$ python -q
>>> import numpy as np
>>> np.set_printoptions(precision=2, suppress=True, linewidth=100, sign=" ")
>>> def rnd(a):
...     return np.round(a, 2) + 0
... 
>>> u = np.array([0, 1, 1, 2, 0, 1, 1, 1, 2, 3, 0, 3, 1])
>>> A = np.array([np.roll(u, i) for i in range(13)])
>>> A
array([[ 0,  1,  1,  2,  0,  1,  1,  1,  2,  3,  0,  3,  1],
       [ 1,  0,  1,  1,  2,  0,  1,  1,  1,  2,  3,  0,  3],
       [ 3,  1,  0,  1,  1,  2,  0,  1,  1,  1,  2,  3,  0],
       [ 0,  3,  1,  0,  1,  1,  2,  0,  1,  1,  1,  2,  3],
       [ 3,  0,  3,  1,  0,  1,  1,  2,  0,  1,  1,  1,  2],
       [ 2,  3,  0,  3,  1,  0,  1,  1,  2,  0,  1,  1,  1],
       [ 1,  2,  3,  0,  3,  1,  0,  1,  1,  2,  0,  1,  1],
       [ 1,  1,  2,  3,  0,  3,  1,  0,  1,  1,  2,  0,  1],
       [ 1,  1,  1,  2,  3,  0,  3,  1,  0,  1,  1,  2,  0],
       [ 0,  1,  1,  1,  2,  3,  0,  3,  1,  0,  1,  1,  2],
       [ 2,  0,  1,  1,  1,  2,  3,  0,  3,  1,  0,  1,  1],
       [ 1,  2,  0,  1,  1,  1,  2,  3,  0,  3,  1,  0,  1],
       [ 1,  1,  2,  0,  1,  1,  1,  2,  3,  0,  3,  1,  0]])
>>> vec = np.array([1, 1, -1, -1, 2, -2, 0, 1, 1, 0, 0, 2, -1])
>>> h = np.maximum(A @ vec, 0)
>>> A.T @ h
array([ 77,  89,  58,  70,  91,  51,  73,  69,  74,  67,  72,  92,  45])
>>> np.flatnonzero(h > 1e-9)
array([  0,   1,   2,   3,   5,   6,   8,   9,  10,  11,  12])
>>> rnd(np.tanh(A @ vec))
array([ 1.  ,  0.96,  1.  ,  1.  , -0.76,  1.  ,  1.  , -1.  ,  1.  ,  0.76,  0.96,  1.  ,  1.  ])
>>> np.maximum(A @ vec, 0) - np.maximum(-A @ vec, 0)
array([ 4,  2,  9,  4, -1,  8,  7, -9, 10,  1,  2,  4,  7])
>>> vec = np.array([5, -2, 8, 3, 4, 3, 6, 4, -8, -7, -1, 9, -6])
>>> (A @ vec).argmax()
np.int64(8)
>>> A @ np.eye(13)[6]
array([ 1.,  1.,  0.,  2.,  1.,  1.,  0.,  1.,  3.,  0.,  3.,  2.,  1.])
>>> np.linalg.norm(A @ vec) <= np.linalg.norm(A, 2) * np.linalg.norm(vec) + 1e-9
np.True_
>>> A @ np.ones(13)
array([ 16.,  16.,  16.,  16.,  16.,  16.,  16.,  16.,  16.,  16.,  16.,  16.,  16.])
>>> np.sign((A @ vec).round(6))
array([ 1, -1,  1,  1,  1,  1,  1,  1,  1,  1,  1,  1,  1])
